$ python -q
>>> import numpy as np
>>> import numpy.linalg as la
>>> np.set_printoptions(precision=3, suppress=True, linewidth=200, sign=" ")
>>> E = np.load("sample3.npy")
>>> print(E)
[[  7.953   4.963   5.238  -0.566]
 [-13.864   7.166  -6.301   0.625]
 [-20.884  -8.214  -4.339  -4.342]
 [-10.898  -3.858  -7.263   9.396]
 [ -7.329  11.501   0.526   4.725]
 [  3.825  16.389   5.57   -1.135]
 [ -2.564  -1.727  -4.033   4.702]
 [ -0.823   8.918   6.858  -0.607]
 [  9.664  -1.051  -2.883  -6.148]
 [ -2.036  -6.374 -12.048   3.312]
 [  2.001  -0.111  11.959  -2.12 ]
 [-11.704  -2.434 -11.242   5.141]
 [  2.023 -11.404   7.076  -3.006]
 [ -0.755 -12.385  -6.886   0.004]
 [ -9.221   5.205  -1.018   9.502]
 [ -4.776  -4.753  -8.027   0.042]
 [-18.974 -10.617   4.356  11.025]
 [  3.352   3.221   6.024  -7.221]
 [  0.652 -13.213   3.592   1.209]
 [  5.248   1.579   0.886   7.728]
 [  0.661  -5.008   4.347  -8.504]
 [  1.081  13.348 -17.536 -19.356]
 [  5.511  -8.307  -3.348  -1.941]
 [ -4.32    1.554  -3.736   3.651]]
>>> D = la.norm(E[:, None] - E[None], axis=-1)
>>> print(la.matrix_rank(D ** 2))
6
>>> print((D + 1e9 * np.eye(24)).round(6).argmin(axis=1))
[ 17   4  11  11  14   7  23   5  22  15  17   3  18  22   4   9   3   0  12   6  17   8  13   6]
>>> print(D.shape)
(24, 24)
>>> Uu, s, vt = la.svd(E, full_matrices=False)
>>> print(np.abs(vt[0]))
[ 0.747  0.45   0.306  0.381]
>>> print(np.round(Uu.T @ E @ vt.T, 3) + 0)
[[ 48.29    0.      0.      0.   ]
 [  0.     38.621   0.      0.   ]
 [  0.      0.     34.259   0.   ]
 [  0.      0.      0.     23.634]]
>>> print(round(float(np.sqrt((s ** 2).sum())), 3), round(la.norm(E), 3))
74.537 74.537
>>> print((s > 1e-8).sum())
4
>>> print(np.abs(Uu[:, 0]).round(6).argmax())
16
>>> print(np.cumsum(s ** 2) / np.sum(s ** 2))
[ 0.42   0.688  0.899  1.   ]
>>> print(Uu.shape, s.shape, vt.shape)
(24, 4) (4,) (4, 4)
>>> lab = E[:, 0] > np.median(E[:, 0])
>>> u = E[lab].mean(axis=0) - E[~lab].mean(axis=0)
>>> print(u)
[12.384 -0.695  5.026 -7.352]
>>> print(lab.astype(int))
[ 1  0  0  0  0  1  0  0  1  0  1  0  1  1  0  0  0  1  1  1  1  1  1  0]
>>> print(np.argsort(-np.abs(u).round(6), kind="stable"))
[ 0  3  2  1]
>>> print(((E - E.mean(axis=0)) @ u > 0).astype(int))
[ 1  0  0  0  0  1  0  1  1  0  1  0  1  1  0  0  0  1  1  1  1  1  1  0]
>>> print(np.round((((E - E.mean(axis=0)) @ u > 0) == lab).mean(), 3))
0.958
>>> print(E.shape)
(24, 4)
>>> print(np.count_nonzero(E))
96
>>> print(la.matrix_rank(E))
4
>>> print(la.svd(E, compute_uv=False))
[ 48.29   38.621  34.259  23.634]
>>> print(np.abs(E).max())
20.884
>>> print(round(float(la.norm(E)), 3))
74.537
>>> C = E[[8, 9]].astype(float)
>>> for _ in range(5):
...     lab = la.norm(E[:, None] - C, axis=-1).argmin(axis=1)
...     C = np.array([E[lab == j].mean(axis=0) for j in range(2)])
... 
>>> print(lab)
[ 0  1  1  1  1  0  1  0  0  1  0  1  0  1  1  1  1  0  1  0  0  0  0  1]
>>> print(np.bincount(lab))
[ 11  13]
>>> print(C)
[[ 3.681  2.049  2.199 -3.898]
 [-8.206 -2.935 -4.34   3.769]]
>>> W0 = np.load("x.npy")
>>> print(W0)
[[-17.988  -8.996   2.976   8.952 -11.985]
 [-11.99  -20.988   8.999 -21.029   5.972]
 [  3.968   6.959  -2.922   6.94   -2.013]
 [ 12.026  20.965  -9.017  21.017  -6.081]
 [-11.962  -5.955   1.922   6.02   -7.975]
 [ 11.969   5.99   -2.087  -5.984   8.006]
 [  2.038  -3.984   2.006 -10.074   6.021]
 [  7.985  -0.989   1.016 -12.886  10.012]
 [  0.952  -2.053   0.974  -4.996   3.048]
 [  4.071   7.027  -3.07    6.995  -2.026]]
>>> C = W0[[1, 2]].astype(float)
>>> for _ in range(7):
...     lab = la.norm(W0[:, None] - C, axis=-1).argmin(axis=1)
...     C = np.array([W0[lab == j].mean(axis=0) for j in range(2)])
... 
>>> print(lab)
[ 1  0  1  1  1  1  1  1  1  1]
>>> print(np.bincount(lab))
[ 1  9]
>>> print(C)
[[-11.99  -20.988   8.999 -21.029   5.972]
 [  1.451   2.107  -0.911   1.776  -0.333]]
>>> C2 = W0.T @ W0
>>> print(np.diag(C2))
[  999.437  1151.169   203.162  1425.708   497.92 ]
>>> print(np.round(np.trace(C2), 3), np.round((W0 ** 2).sum(), 3))
4277.397 4277.397
>>> print(np.allclose(C2, C2.T))
True
>>> print((W0 @ W0.T).shape)
(10, 10)
>>> print(la.svd(W0, compute_uv=False) ** 2)
[ 2765.916  1511.443     0.021     0.015     0.002]
>>> print(la.matrix_rank(C2))
5
>>> cen = W0 - W0.mean(axis=0)
>>> Uu, s, vt = la.svd(cen, full_matrices=False)
>>> print(la.matrix_rank(cen))
5
>>> print(np.round(cen.mean(axis=0), 3) + 0)
[ 0.  0.  0.  0.  0.]
>>> print(np.abs(vt[0]).argmax())
1
>>> print(np.abs(Uu[:, 0]).argmax())
3
>>> print(np.searchsorted(np.cumsum(s ** 2) / (s ** 2).sum(), 0.9) + 1)
2
>>> Uu, s, vt = la.svd(W0)
>>> print(np.argmax(s[:-1] / (s[1:] + 1e-6)) + 1)
2
>>> print(s)
[ 52.592  38.877   0.145   0.121   0.05 ]
>>> B = Uu[:, :2] @ np.diag(s[:2]) @ vt[:2]
>>> print(la.matrix_rank(W0, rtol=0.05))
2
>>> print(round(np.abs(W0 - B).max(), 3))
0.09
>>> print(la.matrix_rank(B))
2
>>> theta = np.radians(135)
>>> R = np.eye(5)
>>> R[0, 0] = R[2, 2] = np.cos(theta)
>>> R[0, 2], R[2, 0] = -np.sin(theta), np.sin(theta)
>>> print(R)
[[-0.707  0.    -0.707  0.     0.   ]
 [ 0.     1.     0.     0.     0.   ]
 [ 0.707  0.    -0.707  0.     0.   ]
 [ 0.     0.     0.     1.     0.   ]
 [ 0.     0.     0.     0.     1.   ]]
>>> B = W0 @ R.T
>>> print(np.allclose(la.norm(W0, axis=1), la.norm(B, axis=1)))
True
>>> print(np.abs(B - W0).max(axis=0))
[ 28.603   0.     23.897   0.      0.   ]
>>> print(round(la.det(R), 3), round(np.trace(R), 3))
1.0 1.586
>>> print(la.svd(W0, compute_uv=False), la.svd(B, compute_uv=False))
[ 52.592  38.877   0.145   0.121   0.05 ] [ 52.592  38.877   0.145   0.121   0.05 ]
>>> F = np.load("case14.npy")
>>> print(F)
[[ -5   4  -3  -6   5   8   4]
 [ -5   4  -3  -6   5   8   4]
 [ -3   6  -1  -4   7  10   6]
 [ -5   4  -3  -6   5   8   4]
 [ -4   5  -2  -5   6   9   5]
 [ -5   4  -3  -6   5   8   4]
 [ -4   5  -2  -5   6   9   5]
 [ -6   3  -4  -7   4   7   3]
 [ -9   0  -7 -10   1   4   0]
 [ -8   1  -6  -9   2   5   1]]
>>> B = F / np.sqrt((F ** 2).mean(axis=1, keepdims=True))
>>> print(B[6])
[-0.727  0.909 -0.363 -0.909  1.09   1.635  0.909]
>>> print(la.matrix_rank(F - F.mean(axis=1, keepdims=True)))
1
>>> arr = np.loadtxt("data.csv", delimiter=",")
>>> print(arr)
[[ 5.494  1.844 -7.887 -0.563  1.975]
 [-2.582  1.23  -1.779  0.979 -9.364]
 [ 0.309  0.249 -1.457 -2.534 -9.555]
 [-0.502  1.962 -1.134 -9.716 -0.468]
 [ 6.411 -5.538 -0.121  3.008 -4.377]
 [ 4.615  5.376 -2.486 -2.857  5.955]
 [-1.69   0.549 -0.169  9.343  3.086]
 [-5.067 -7.458  3.049 -3.021 -0.525]
 [-6.32   3.861  4.818 -0.763 -4.621]
 [ 5.632 -5.8    2.394 -4.66  -2.683]
 [-0.109  3.158 -6.923 -3.456  5.49 ]
 [-2.703  4.694  7.092  3.613  2.704]
 [ 5.572 -6.211  1.03   5.413  0.084]
 [-4.968 -7.822  2.299 -0.604 -2.914]
 [-2.963  3.974 -5.24   2.18   6.574]
 [ 1.377  1.199 -7.668 -3.848  4.803]
 [ 5.244  1.193 -3.661 -4.789  5.894]]
>>> rng = np.random.default_rng(520)
>>> lab = rng.permutation(5)
>>> B = arr[:, lab] * rng.choice([-1, 1], 5)
>>> print(B)
[[ 0.563 -1.975  7.887 -5.494  1.844]
 [-0.979  9.364  1.779  2.582  1.23 ]
 [ 2.534  9.555  1.457 -0.309  0.249]
 [ 9.716  0.468  1.134  0.502  1.962]
 [-3.008  4.377  0.121 -6.411 -5.538]
 [ 2.857 -5.955  2.486 -4.615  5.376]
 [-9.343 -3.086  0.169  1.69   0.549]
 [ 3.021  0.525 -3.049  5.067 -7.458]
 [ 0.763  4.621 -4.818  6.32   3.861]
 [ 4.66   2.683 -2.394 -5.632 -5.8  ]
 [ 3.456 -5.49   6.923  0.109  3.158]
 [-3.613 -2.704 -7.092  2.703  4.694]
 [-5.413 -0.084 -1.03  -5.572 -6.211]
 [ 0.604  2.914 -2.299  4.968 -7.822]
 [-2.18  -6.574  5.24   2.963  3.974]
 [ 3.848 -4.803  7.668 -1.377  1.199]
 [ 4.789 -5.894  3.661 -5.244  1.193]]
>>> Uu, _, vt = la.svd(arr.T @ B)
>>> print(np.round(Uu @ vt, 3) + 0)
[[ 0.  0.  0. -1.  0.]
 [ 0.  0.  0.  0.  1.]
 [ 0.  0. -1.  0.  0.]
 [-1.  0.  0.  0.  0.]
 [ 0. -1.  0.  0.  0.]]
>>> print(np.round(la.lstsq(arr, B)[0], 3) + 0)
[[ 0.  0.  0. -1.  0.]
 [ 0.  0.  0.  0.  1.]
 [ 0.  0. -1.  0.  0.]
 [-1.  0.  0.  0.  0.]
 [ 0. -1.  0.  0.  0.]]
>>> data = np.loadtxt("arr.csv", delimiter=",")
>>> print(data)
[[ 1.     0.7    0.49   0.343  0.24   0.168  0.118]
 [ 0.7    1.     0.7    0.49   0.343  0.24   0.168]
 [ 0.49   0.7    1.     0.7    0.49   0.343  0.24 ]
 [ 0.343  0.49   0.7    1.     0.7    0.49   0.343]
 [ 0.24   0.343  0.49   0.7    1.     0.7    0.49 ]
 [ 0.168  0.24   0.343  0.49   0.7    1.     0.7  ]
 [ 0.118  0.168  0.24   0.343  0.49   0.7    1.   ]]
>>> # symmetric
>>> B = data / la.norm(data, axis=1, keepdims=True)
>>> C2 = B @ B.T
>>> print(la.norm(B, axis=1))
[ 1.  1.  1.  1.  1.  1.  1.]
>>> print(C2)
[[ 1.     0.945  0.845  0.726  0.607  0.502  0.423]
 [ 0.945  1.     0.94   0.832  0.708  0.592  0.502]
 [ 0.845  0.94   1.     0.94   0.829  0.708  0.607]
 [ 0.726  0.832  0.94   1.     0.94   0.832  0.726]
 [ 0.607  0.708  0.829  0.94   1.     0.94   0.845]
 [ 0.502  0.592  0.708  0.832  0.94   1.     0.945]
 [ 0.423  0.502  0.607  0.726  0.845  0.945  1.   ]]
>>> print((C2 - 2 * np.eye(7)).round(6).argmax(axis=1))
[ 1  0  1  2  5  6  5]
>>> Lm = la.cholesky(C2)
>>> print(C2 / np.sqrt(np.outer(np.diag(C2), np.diag(C2))))
[[ 1.     0.945  0.845  0.726  0.607  0.502  0.423]
 [ 0.945  1.     0.94   0.832  0.708  0.592  0.502]
 [ 0.845  0.94   1.     0.94   0.829  0.708  0.607]
 [ 0.726  0.832  0.94   1.     0.94   0.832  0.726]
 [ 0.607  0.708  0.829  0.94   1.     0.94   0.845]
 [ 0.502  0.592  0.708  0.832  0.94   1.     0.945]
 [ 0.423  0.502  0.607  0.726  0.845  0.945  1.   ]]
>>> print(Lm @ Lm.T)
[[ 1.     0.945  0.845  0.726  0.607  0.502  0.423]
 [ 0.945  1.     0.94   0.832  0.708  0.592  0.502]
 [ 0.845  0.94   1.     0.94   0.829  0.708  0.607]
 [ 0.726  0.832  0.94   1.     0.94   0.832  0.726]
 [ 0.607  0.708  0.829  0.94   1.     0.94   0.845]
 [ 0.502  0.592  0.708  0.832  0.94   1.     0.945]
 [ 0.423  0.502  0.607  0.726  0.845  0.945  1.   ]]
>>> print(la.eigvalsh(C2).min() > 0)
True
>>> mat = np.load("m.npy")
>>> print(mat)
[[ 0  1  0  2  2  0  2 -3  0]
 [ 0 -3  1  1 -2  3 -1 -1 -2]
 [ 0  0 -3 -3 -1 -1  0 -3 -3]
 [ 0  0  0  0  1  0 -2  0  0]
 [ 0  0  0  0  0  2 -2  2 -2]
 [ 0  0  0  0  0  0  0 -1  2]
 [ 0  0  0  0  0  0  3 -1  0]
 [ 0  0  0  0  0  0  0  0  1]
 [ 0  0  0  0  0  0  0  0  0]]
>>> # null space of dimension 1
>>> r = la.matrix_rank(mat)
>>> print(r)
8
>>> ns = la.svd(mat)[2][r:].T
>>> print(ns @ ns.T)
[[ 1.  0.  0.  0.  0.  0.  0.  0.  0.]
 [ 0.  0.  0.  0.  0.  0.  0.  0.  0.]
 [ 0.  0.  0.  0.  0.  0.  0.  0.  0.]
 [ 0.  0.  0.  0.  0.  0.  0.  0.  0.]
 [ 0.  0.  0.  0.  0.  0.  0.  0.  0.]
 [ 0.  0.  0.  0.  0.  0.  0.  0.  0.]
 [ 0.  0.  0.  0.  0.  0.  0.  0.  0.]
 [ 0.  0.  0.  0.  0.  0.  0.  0.  0.]
 [ 0.  0.  0.  0.  0.  0.  0.  0.  0.]]
>>> print(la.matrix_rank(mat.T @ mat), la.matrix_rank(mat @ mat.T))
8 8
>>> print(ns.shape)
(9, 1)
>>> print(mat @ ns)
[[ 0.]
 [ 0.]
 [ 0.]
 [ 0.]
 [ 0.]
 [ 0.]
 [ 0.]
 [ 0.]
 [ 0.]]
>>> print(ns[:, 0] / ns[np.abs(ns[:, 0]).round(6).argmax(), 0])
[ 1. -0. -0. -0. -0. -0. -0. -0. -0.]
>>> print([int(la.matrix_rank(np.delete(mat, i, axis=0))) for i in range(9)])
[7, 7, 7, 7, 7, 7, 7, 7, 8]
>>> B = np.array([[3, 3, 1],
...     [3, 2, 1],
...     [1, 1, 2],
...     [0, 2, 0],
...     [2, 1, 0],
...     [0, 2, 0],
...     [2, 2, 2],
...     [2, 3, 1],
...     [2, 2, 2]])
>>> print(np.einsum("ij,ij->i", mat, mat))
[ 22  30  38   5  16   5  10   1   0]
>>> print(mat @ B)
[[  5   3   2]
 [-20  -8  -8]
 [-17 -27 -15]
 [ -2  -3  -4]
 [ -4   2  -6]
 [  2   1   3]
 [  4   3   5]
 [  2   2   2]
 [  0   0   0]]
>>> print(np.vstack([mat, B.T]).shape)
(12, 9)
>>> print(np.einsum("ik,kj->ij", mat, B))
[[  5   3   2]
 [-20  -8  -8]
 [-17 -27 -15]
 [ -2  -3  -4]
 [ -4   2  -6]
 [  2   1   3]
 [  4   3   5]
 [  2   2   2]
 [  0   0   0]]
>>> print(la.matrix_rank(mat @ B))
3
>>> def softmax(z):
...     e = np.exp(z - z.max(axis=-1, keepdims=True))
...     return e / e.sum(axis=-1, keepdims=True)
... 
>>> print(softmax(mat[5] + 4))
[ 0.068  0.068  0.068  0.068  0.068  0.068  0.068  0.025  0.501]
>>> print(np.round(softmax(10 * mat[5]), 3) + 0)
[ 0.  0.  0.  0.  0.  0.  0.  0.  1.]
>>> att = mat @ mat.T / np.sqrt(9)
>>> print(softmax(att)[5] @ mat)
[ 0.     0.113 -0.052  0.33   0.375  0.071  0.491 -1.128  0.733]
